$ ipython --no-banner

In [1]: import numpy as np

In [2]: import numpy.linalg as la

In [3]: np.set_printoptions(precision=2, suppress=True, linewidth=200, sign=" ")

In [4]: J = np.loadtxt("out14.csv", delimiter=",")

In [5]: print(J)
[[ 6.  0.  9.  9.  6.  3.  9.  6.  9.  9.  9.]
 [ 0. -3.  0.  0.  0.  0.  0.  0.  0.  0.  0.]
 [ 9.  0.  6.  9.  6.  3.  9.  6.  9.  9.  9.]
 [ 9.  0.  9.  6.  6.  3.  9.  6.  9.  9.  9.]
 [ 6.  0.  6.  6.  1.  2.  6.  4.  6.  6.  6.]
 [ 3.  0.  3.  3.  2. -2.  3.  2.  3.  3.  3.]
 [ 9.  0.  9.  9.  6.  3.  6.  6.  9.  9.  9.]
 [ 6.  0.  6.  6.  4.  2.  6.  1.  6.  6.  6.]
 [ 9.  0.  9.  9.  6.  3.  9.  6.  6.  9.  9.]
 [ 9.  0.  9.  9.  6.  3.  9.  6.  9.  6.  9.]
 [ 9.  0.  9.  9.  6.  3.  9.  6.  9.  9.  6.]]

In [6]: # equal to its transpose

In [7]: rng = np.random.default_rng(694138)

In [8]: lab = rng.permutation(11)

In [9]: Y = J[:, lab] * rng.choice([-1, 1], 11)

In [10]: print(Y)
[[-9. -9.  6.  9. -9. -3.  9. -0. -6. -9.  6.]
 [-0. -0.  0.  0. -0. -0.  0.  3. -0. -0.  0.]
 [-9. -9.  9.  9. -9. -3.  6. -0. -6. -9.  6.]
 [-9. -6.  9.  9. -9. -3.  9. -0. -6. -9.  6.]
 [-6. -6.  6.  6. -6. -2.  6. -0. -1. -6.  4.]
 [-3. -3.  3.  3. -3.  2.  3. -0. -2. -3.  2.]
 [-9. -9.  9.  6. -9. -3.  9. -0. -6. -9.  6.]
 [-6. -6.  6.  6. -6. -2.  6. -0. -4. -6.  1.]
 [-9. -9.  9.  9. -6. -3.  9. -0. -6. -9.  6.]
 [-9. -9.  9.  9. -9. -3.  9. -0. -6. -6.  6.]
 [-6. -9.  9.  9. -9. -3.  9. -0. -6. -9.  6.]]

In [11]: Uu, _, VT = la.svd(J.T @ Y)

In [12]: print(np.round(Uu @ VT, 2) + 0)
[[ 0.  0.  1.  0.  0.  0.  0.  0.  0.  0.  0.]
 [ 0.  0.  0.  0.  0.  0.  0. -1.  0.  0.  0.]
 [ 0.  0.  0.  0.  0.  0.  1.  0.  0.  0.  0.]
 [ 0. -1.  0.  0.  0.  0.  0.  0.  0.  0.  0.]
 [ 0.  0.  0.  0.  0.  0.  0.  0. -1.  0.  0.]
 [ 0.  0.  0.  0.  0. -1.  0.  0.  0.  0.  0.]
 [ 0.  0.  0.  1.  0.  0.  0.  0.  0.  0.  0.]
 [ 0.  0.  0.  0.  0.  0.  0.  0.  0.  0.  1.]
 [ 0.  0.  0.  0. -1.  0.  0.  0.  0.  0.  0.]
 [ 0.  0.  0.  0.  0.  0.  0.  0.  0. -1.  0.]
 [-1.  0.  0.  0.  0.  0.  0.  0.  0.  0.  0.]]

In [13]: print(np.round(la.lstsq(J, Y)[0], 2) + 0)
[[ 0.  0.  1.  0.  0.  0.  0.  0.  0.  0.  0.]
 [ 0.  0.  0.  0.  0.  0.  0. -1.  0.  0.  0.]
 [ 0.  0.  0.  0.  0.  0.  1.  0.  0.  0.  0.]
 [ 0. -1.  0.  0.  0.  0.  0.  0.  0.  0.  0.]
 [ 0.  0.  0.  0.  0.  0.  0.  0. -1.  0.  0.]
 [ 0.  0.  0.  0.  0. -1.  0.  0.  0.  0.  0.]
 [ 0.  0.  0.  1.  0.  0.  0.  0.  0.  0.  0.]
 [ 0.  0.  0.  0.  0.  0.  0.  0.  0.  0.  1.]
 [ 0.  0.  0.  0. -1.  0.  0.  0.  0.  0.  0.]
 [ 0.  0.  0.  0.  0.  0.  0.  0.  0. -1.  0.]
 [-1.  0.  0.  0.  0.  0.  0.  0.  0.  0.  0.]]
